In [1]: import numpy as np

In [2]: np.set_printoptions(precision=1, suppress=True, linewidth=140)

In [3]: mat = np.load("run4.npy")

In [4]: mat
Out[4]: 
array([[  2.1,   1.8,   0.3],
       [ -6.2,  -2.2,  -8.1],
       [  0.2,   0. ,  -0.7],
       [  0.5,   0.4,  -0.6],
       [ -1.4,  -0.4,  -2.6],
       [  0.5,   0.4,  -0.6],
       [-12.9,  -7.3, -13.1],
       [ -1.9,   0.6,  -4.5],
       [ -5.7,  -3.2,  -6.3],
       [  0.8,   1.2,  -1. ],
       [ -2.9,  -1. ,  -4.5],
       [ -3.4,  -1.6,  -4.5],
       [  2.2,   2.1,   0.1],
       [  5.3,   5.4,   1.5],
       [  2.2,   1.4,   0.9],
       [  1.1,   2. ,  -1.3],
       [ -1.9,  -0.6,  -3.2],
       [  5.2,   5.4,   1.5],
       [ -0.7,   2.4,  -4.4],
       [ -3.1,  -2.2,  -3.5],
       [  1.2,   2. ,  -1.2],
       [ -0.1,   0.2,  -1.3],
       [  0.6,   1.8,  -1.9],
       [ -1.7,  -0.4,  -3. ],
       [  2.4,   4.6,  -2. ],
       [ -5.2,  -0.9,  -7.8]])

In [5]: Xs = (mat - mat.mean(axis=0)) / mat.std(axis=0)

In [6]: Xs.std(axis=0)
Out[6]: array([1., 1., 1.])

In [7]: np.argwhere(np.abs(Xs) > 2)
Out[7]: 
array([[6, 0],
       [6, 1],
       [6, 2]])

In [8]: c = np.linalg.lstsq(np.delete(Xs, 1, axis=1), Xs[:, 1])[0]

In [9]: round(1 - np.var(Xs[:, 1] - np.delete(Xs, 1, axis=1) @ c), 1)
Out[9]: np.float64(1.0)

In [10]: np.abs(c).argmax()
Out[10]: np.int64(0)

In [11]: u, g = mat[11], mat[24]

In [12]: round(float(u @ u), 1)
Out[12]: 34.4

In [13]: p = (u @ g) / (u @ u) * u

In [14]: np.linalg.matrix_rank(np.outer(u, g))
Out[14]: np.int64(1)

In [15]: np.round(np.linalg.norm(u + g) ** 2 + np.linalg.norm(u - g) ** 2, 1)
Out[15]: np.float64(130.6)

In [16]: np.outer(u, g)
Out[16]: 
array([[ -8.2, -15.6,   6.8],
       [ -3.8,  -7.4,   3.2],
       [-10.8, -20.7,   9. ]])

In [17]: C2 = np.cov(mat, rowvar=False)

In [18]: C2.shape
Out[18]: (3, 3)

In [19]: C2
Out[19]: 
array([[14.6,  9.7, 12.3],
       [ 9.7,  7.2,  7.3],
       [12.3,  7.3, 11.1]])

In [20]: np.round(np.median(mat, axis=0), 1) + 0
Out[20]: array([ 0. ,  0.4, -2. ])

In [21]: np.round(np.corrcoef(mat[:, 1], mat[:, 0])[0, 1], 1)
Out[21]: np.float64(0.9)

In [22]: np.round(np.linalg.eigvalsh(C2)[::-1], 1) + 0
Out[22]: array([31.3,  1.6,  0. ])

In [23]: z = mat[:, 0] > np.median(mat[:, 0])

In [24]: u = mat[z].mean(axis=0) - mat[~z].mean(axis=0)

In [25]: u
Out[25]: array([5.5, 3.5, 4.8])

In [26]: z.astype(int)
Out[26]: array([1, 0, 1, 1, 0, 1, 0, 0, 0, 1, 0, 0, 1, 1, 1, 1, 0, 1, 0, 0, 1, 0, 1, 0, 1, 0])

In [27]: rng = np.random.default_rng(53066)

In [28]: z = rng.permutation(3)

In [29]: B = mat[:, z] * rng.choice([-1, 1], 3)

In [30]: B
Out[30]: 
array([[  1.8,   0.3,  -2.1],
       [ -2.2,  -8.1,   6.2],
       [  0. ,  -0.7,  -0.2],
       [  0.4,  -0.6,  -0.5],
       [ -0.4,  -2.6,   1.4],
       [  0.4,  -0.6,  -0.5],
       [ -7.3, -13.1,  12.9],
       [  0.6,  -4.5,   1.9],
       [ -3.2,  -6.3,   5.7],
       [  1.2,  -1. ,  -0.8],
       [ -1. ,  -4.5,   2.9],
       [ -1.6,  -4.5,   3.4],
       [  2.1,   0.1,  -2.2],
       [  5.4,   1.5,  -5.3],
       [  1.4,   0.9,  -2.2],
       [  2. ,  -1.3,  -1.1],
       [ -0.6,  -3.2,   1.9],
       [  5.4,   1.5,  -5.2],
       [  2.4,  -4.4,   0.7],
       [ -2.2,  -3.5,   3.1],
       [  2. ,  -1.2,  -1.2],
       [  0.2,  -1.3,   0.1],
       [  1.8,  -1.9,  -0.6],
       [ -0.4,  -3. ,   1.7],
       [  4.6,  -2. ,  -2.4],
       [ -0.9,  -7.8,   5.2]])

In [31]: left, _, Vh = np.linalg.svd(mat.T @ B)

In [32]: z
Out[32]: array([1, 2, 0])

In [33]: m1 = np.load("a.npy")

In [34]: m1
Out[34]: 
array([[ 2,  3,  1,  4,  5,  5],
       [ 2,  4,  1,  9,  5, 10],
       [ 5,  7,  2,  9,  9, 10],
       [ 5,  8,  3, 14, 13, 12],
       [ 8, 12,  3, 15, 16, 12],
       [ 8, 14,  3, 17, 18, 14],
       [12, 16,  6, 20, 19, 19],
       [15, 17, 10, 20, 20, 23],
       [19, 19, 12, 25, 23, 23],
       [19, 19, 16, 30, 26, 24],
       [23, 21, 17, 32, 26, 25],
       [28, 26, 21, 34, 26, 30],
       [33, 31, 23, 35, 31, 35],
       [36, 35, 27, 36, 32, 36],
       [36, 37, 30, 39, 33, 36],
       [36, 41, 32, 40, 34, 38],
       [41, 46, 36, 44, 37, 42],
       [45, 49, 37, 47, 39, 46],
       [50, 54, 39, 47, 42, 51],
       [52, 56, 44, 51, 44, 55],
       [54, 56, 49, 55, 46, 60],
       [57, 58, 52, 55, 48, 63],
       [60, 58, 57, 58, 53, 66],
       [62, 63, 60, 63, 54, 67],
       [62, 64, 63, 67, 55, 69]])

In [35]: Xs = m1 - m1.mean(axis=0)

In [36]: left, sigma, Vh = np.linalg.svd(Xs, full_matrices=False)

In [37]: np.searchsorted(np.cumsum(sigma ** 2) / (sigma ** 2).sum(), 0.9) + 1
Out[37]: np.int64(1)

In [38]: np.abs(Vh[-1])
Out[38]: array([0.2, 0.1, 0.3, 0.5, 0.7, 0.4])

In [39]: sigma
Out[39]: array([229.9,  14. ,  13.5,   8.7,   7.2,   5.5])

In [40]: P = mat @ np.linalg.solve(mat.T @ mat, mat.T)

In [41]: P @ mat[:, 0]
Out[41]: 
array([  2.1,  -6.2,   0.2,   0.5,  -1.4,   0.5, -12.9,  -1.9,  -5.7,   0.8,  -2.9,  -3.4,   2.2,   5.3,   2.2,   1.1,  -1.9,   5.2,  -0.7,
        -3.1,   1.2,  -0.1,   0.6,  -1.7,   2.4,  -5.2])

In [42]: round(float(np.trace(P)), 1)
Out[42]: 3.0

In [43]: z = m1[:, 3] > np.median(m1[:, 3])

In [44]: u = m1[z].mean(axis=0) - m1[~z].mean(axis=0)

In [45]: u
Out[45]: array([35.5, 36.3, 34.8, 29.9, 24.9, 33.8])

In [46]: np.argsort(-np.abs(u).round(6), kind="stable")
Out[46]: array([1, 0, 2, 5, 3, 4])

In [47]: (((m1 - m1.mean(axis=0)) @ u > 0) == z).mean()
Out[47]: np.float64(1.0)

In [48]: z.astype(int)
Out[48]: array([0, 0, 0, 0, 0, 0, 0, 0, 0, 0, 0, 0, 0, 1, 1, 1, 1, 1, 1, 1, 1, 1, 1, 1, 1])

In [49]: z = rng.permutation(6)

In [50]: B = m1[:, z] * rng.choice([-1, 1], 6)

In [51]: B
Out[51]: 
array([[ -2,  -5,  -1,   4,   5,   3],
       [ -2, -10,  -1,   9,   5,   4],
       [ -5, -10,  -2,   9,   9,   7],
       [ -5, -12,  -3,  14,  13,   8],
       [ -8, -12,  -3,  15,  16,  12],
       [ -8, -14,  -3,  17,  18,  14],
       [-12, -19,  -6,  20,  19,  16],
       [-15, -23, -10,  20,  20,  17],
       [-19, -23, -12,  25,  23,  19],
       [-19, -24, -16,  30,  26,  19],
       [-23, -25, -17,  32,  26,  21],
       [-28, -30, -21,  34,  26,  26],
       [-33, -35, -23,  35,  31,  31],
       [-36, -36, -27,  36,  32,  35],
       [-36, -36, -30,  39,  33,  37],
       [-36, -38, -32,  40,  34,  41],
       [-41, -42, -36,  44,  37,  46],
       [-45, -46, -37,  47,  39,  49],
       [-50, -51, -39,  47,  42,  54],
       [-52, -55, -44,  51,  44,  56],
       [-54, -60, -49,  55,  46,  56],
       [-57, -63, -52,  55,  48,  58],
       [-60, -66, -57,  58,  53,  58],
       [-62, -67, -60,  63,  54,  63],
       [-62, -69, -63,  67,  55,  64]])

In [52]: left, _, Vh = np.linalg.svd(m1.T @ B)

In [53]: z
Out[53]: array([0, 5, 2, 3, 4, 1])
